% python3 -q
>>> import numpy as np
>>> np.set_printoptions(suppress=True, linewidth=140)
>>> W2 = 5 * np.array([[0.1, -0.4, 0.3], [0.0, 0.0, 0.1]])
>>> rng = np.random.default_rng(59251)
>>> idx = rng.integers(0, 2, 24)
>>> F = W2[idx] + rng.normal(size=(24, 3))
>>> F.round(1) + 0
array([[-0.7, -1.8,  0.1],
       [ 1.9, -2.1,  1.9],
       [ 0.2,  2.5,  1.4],
       [ 1.8,  0.2,  0.8],
       [ 0.4, -2.3,  3. ],
       [-1.3,  0.7,  0. ],
       [ 0.8, -2.2,  1.7],
       [-0.5,  0.9,  0.6],
       [ 0.5, -1.2,  1.9],
       [-2.4, -0.9,  2.3],
       [-1.5, -0.7, -1.6],
       [ 0.1, -2.8, -0.3],
       [-0.7, -1.3,  1.3],
       [ 0.2, -1.9,  0.3],
       [ 0.7,  1.5,  1.1],
       [ 1.1, -2. ,  1.2],
       [ 0.4, -1.6,  0.5],
       [-1.6, -1.1,  1.4],
       [ 0.4, -3.2,  1. ],
       [ 1.1, -1.1,  2.4],
       [-1. , -1.5,  0.9],
       [-0.6,  0.1,  1. ],
       [-0.2, -1.9,  1.4],
       [ 0.8,  0.1,  0. ]])
>>> W2 = F[[16, 23]].astype(float)
>>> for _ in range(4):
...     idx = np.linalg.norm(F[:, None] - W2, axis=-1).argmin(axis=1)
...     W2 = np.array([F[idx == j].mean(axis=0) for j in range(2)])
... 
>>> print(idx)
[0 0 1 1 0 1 0 1 0 0 1 0 0 0 1 0 0 0 0 0 0 1 0 1]
>>> np.bincount(idx)
array([16,  8])
>>> print(W2.round(1) + 0)
[[ 0.  -1.8  1.3]
 [ 0.   0.7  0.4]]
>>> A2 = np.c_[F[:, :1] @ np.array([[0]]), np.array([2, 4, 0, 1, 1, 5, 4, 1, 2, 0, 5, 2, 4, 5, 1, 5, 4, 3, 5, 0, 1, 5, 0, 4])]
>>> A2
array([[0., 2.],
       [0., 4.],
       [0., 0.],
       [0., 1.],
       [0., 1.],
       [0., 5.],
       [0., 4.],
       [0., 1.],
       [0., 2.],
       [0., 0.],
       [0., 5.],
       [0., 2.],
       [0., 4.],
       [0., 5.],
       [0., 1.],
       [0., 5.],
       [0., 4.],
       [0., 3.],
       [0., 5.],
       [0., 0.],
       [0., 1.],
       [0., 5.],
       [0., 0.],
       [0., 4.]])
>>> print(np.round(np.linalg.norm(np.linalg.qr(F)[0].T @ A2, axis=0) ** 2 / ((A2 ** 2).sum(axis=0) + 1e-12), 1))
[0.  0.4]
>>> print(np.round(np.linalg.lstsq(F, A2[:, 0])[0], 1))
[0. 0. 0.]
>>> np.linalg.matrix_rank(A2)
np.int64(1)
>>> np.linalg.matrix_rank(A2, rtol=0.1)
np.int64(1)
>>> round(np.linalg.norm(A2, 2) / np.linalg.norm(A2), 1)
np.float64(1.0)
>>> print(np.argsort(-np.linalg.norm(A2, axis=0).round(6), kind="stable")[:3])
[1 0]
>>> Ac = F - F.mean(axis=0)
>>> Uu, sv, Vh = np.linalg.svd(Ac, full_matrices=False)
>>> np.abs(Uu[:, 0]).argmax()
np.int64(2)
>>> print(round(float((sv ** 2).sum() ** 2 / (sv ** 4).sum()), 1))
2.6
>>> np.round(Vh[0] * np.sign(Vh[0, np.abs(Vh[0]).argmax()]), 1)
array([-0.2,  0.9, -0.2])
>>> sv.round(1)
array([6.9, 5.4, 4.3])
>>> np.searchsorted(np.cumsum(sv ** 2) / (sv ** 2).sum(), 0.9) + 1
np.int64(3)
>>> np.round(Ac.mean(axis=0), 1) + 0
array([0., 0., 0.])
>>> feats = np.load("test19.npy")
>>> feats.round(1)
array([[ 0.3, -0.7,  0.7],
       [-0.7,  0.3,  0.7],
       [ 0.7,  0.7,  0.3]])
>>> np.trace(feats)
np.float64(1.0)
>>> print(round(np.linalg.det(feats), 1))
-1.0
>>> print(np.allclose(feats, feats.T))
True
>>> np.round(np.abs(np.linalg.eigvals(feats)).max(), 1)
np.float64(1.0)
>>> np.round(np.sort(np.abs(np.linalg.eigvals(feats))), 1)
array([1., 1., 1.])
>>> np.allclose(feats @ feats.T, feats.T @ feats)
True
>>> X = np.loadtxt("run3.csv", delimiter=",")
>>> print(X)
[[  4.  -8.   6.   6. -12.   9.]
 [ 10.  -8. -10.  15. -12. -15.]
 [  8.  -2. -16.  12.  -3. -24.]
 [  4.  -8.   6.   4.  -8.   6.]
 [ 10.  -8. -10.  10.  -8. -10.]
 [  8.  -2. -16.   8.  -2. -16.]]
>>> idx = rng.permutation(6)
>>> idx
array([0, 2, 5, 3, 1, 4])
>>> A2 = X[idx][:, idx]
>>> print(np.diag(A2))
[  4. -16. -16.   4.  -8.  -8.]
>>> np.trace(A2)
np.float64(-40.0)
>>> Uu, sv, Vh = np.linalg.svd(X)
>>> np.argmax(sv[:-1] / (sv[1:] + 1e-6)) + 1
np.int64(5)
>>> A2 = Uu[:, :5] @ np.diag(sv[:5]) @ Vh[:5]
>>> np.linalg.matrix_rank(A2)
np.int64(5)
>>> print(X.reshape(-1, 2))
[[  4.  -8.]
 [  6.   6.]
 [-12.   9.]
 [ 10.  -8.]
 [-10.  15.]
 [-12. -15.]
 [  8.  -2.]
 [-16.  12.]
 [ -3. -24.]
 [  4.  -8.]
 [  6.   4.]
 [ -8.   6.]
 [ 10.  -8.]
 [-10.  10.]
 [ -8. -10.]
 [  8.  -2.]
 [-16.   8.]
 [ -2. -16.]]
>>> X.reshape(2, -1)
array([[  4.,  -8.,   6.,   6., -12.,   9.,  10.,  -8., -10.,  15., -12., -15.,   8.,  -2., -16.,  12.,  -3., -24.],
       [  4.,  -8.,   6.,   4.,  -8.,   6.,  10.,  -8., -10.,  10.,  -8., -10.,   8.,  -2., -16.,   8.,  -2., -16.]])
>>> X.ravel(order="F")
array([  4.,  10.,   8.,   4.,  10.,   8.,  -8.,  -8.,  -2.,  -8.,  -8.,  -2.,   6., -10., -16.,   6., -10., -16.,   6.,  15.,  12.,   4.,
        10.,   8., -12., -12.,  -3.,  -8.,  -8.,  -2.,   9., -15., -24.,   6., -10., -16.])
>>> blk = X.reshape(6, 2, -1)
>>> print(blk.sum(axis=1))
[[ 10. -20.  15.]
 [ 25. -20. -25.]
 [ 20.  -5. -40.]
 [  8. -16.  12.]
 [ 20. -16. -20.]
 [ 16.  -4. -32.]]
>>> blk.transpose(1, 0, 2)
array([[[  4.,  -8.,   6.],
        [ 10.,  -8., -10.],
        [  8.,  -2., -16.],
        [  4.,  -8.,   6.],
        [ 10.,  -8., -10.],
        [  8.,  -2., -16.]],

       [[  6., -12.,   9.],
        [ 15., -12., -15.],
        [ 12.,  -3., -24.],
        [  4.,  -8.,   6.],
        [ 10.,  -8., -10.],
        [  8.,  -2., -16.]]])
>>> blk[:, 0]
array([[  4.,  -8.,   6.],
       [ 10.,  -8., -10.],
       [  8.,  -2., -16.],
       [  4.,  -8.,   6.],
       [ 10.,  -8., -10.],
       [  8.,  -2., -16.]])
>>> np.einsum("ihd,ihd->ih", blk, blk)
array([[116., 261.],
       [264., 594.],
       [324., 729.],
       [116., 116.],
       [264., 264.],
       [324., 324.]])
>>> np.einsum("ihd,jhd->hij", blk, blk).shape
(2, 6, 6)
>>> W0 = np.load("layer14.npy")
>>> W0
array([[-2, -6, -1, -3],
       [ 8,  2,  4,  1],
       [ 1,  3,  2,  6],
       [-4, -1, -8, -2]])
>>> A2 = W0[0, 0] * W0[1:] - np.outer(W0[1:, 0], W0[0])
>>> A2
array([[  0,  44,   0,  22],
       [  0,   0,  -3,  -9],
       [  0, -22,  12,  -8]])
>>> np.flatnonzero(~A2.round(6).any(axis=1))
array([], dtype=int64)
>>> print(np.linalg.matrix_rank(A2), np.linalg.matrix_rank(W0))
3 4
>>> W0[:, 0] / W0[0, 0]
array([ 1. , -4. , -0.5,  2. ])
>>> cov = W0.T @ W0
>>> print(np.linalg.matrix_rank(cov))
4
>>> np.round(np.linalg.eigvalsh(cov)[::-1], 1)
array([191.9,  51.1,  21.3,   5.7])
>>> print((W0 @ W0.T).shape)
(4, 4)
>>> def softmax(z):
...     e = np.exp(z - z.max(axis=-1, keepdims=True))
...     return e / e.sum(axis=-1, keepdims=True)
... 
>>> np.round(softmax(W0[2]), 1) + 0
array([0. , 0. , 0. , 0.9])
>>> np.round(softmax(W0).sum(axis=1), 1)
array([1., 1., 1., 1.])
>>> print(np.round(softmax(W0[2] + 3), 1) + 0)
[0.  0.  0.  0.9]
>>> np.round(softmax(10 * W0[2]), 1) + 0
array([0., 0., 0., 1.])
>>> scores = W0 @ W0.T / np.sqrt(4)
>>> np.round(softmax(scores), 1) + 0
array([[1., 0., 0., 0.],
       [0., 1., 0., 0.],
       [0., 0., 1., 0.],
       [0., 0., 0., 1.]])
>>> np.round(softmax(scores)[2] @ W0, 1)
array([1., 3., 2., 6.])
>>> softmax(scores).round(6).argmax(axis=1)
array([0, 1, 2, 3])
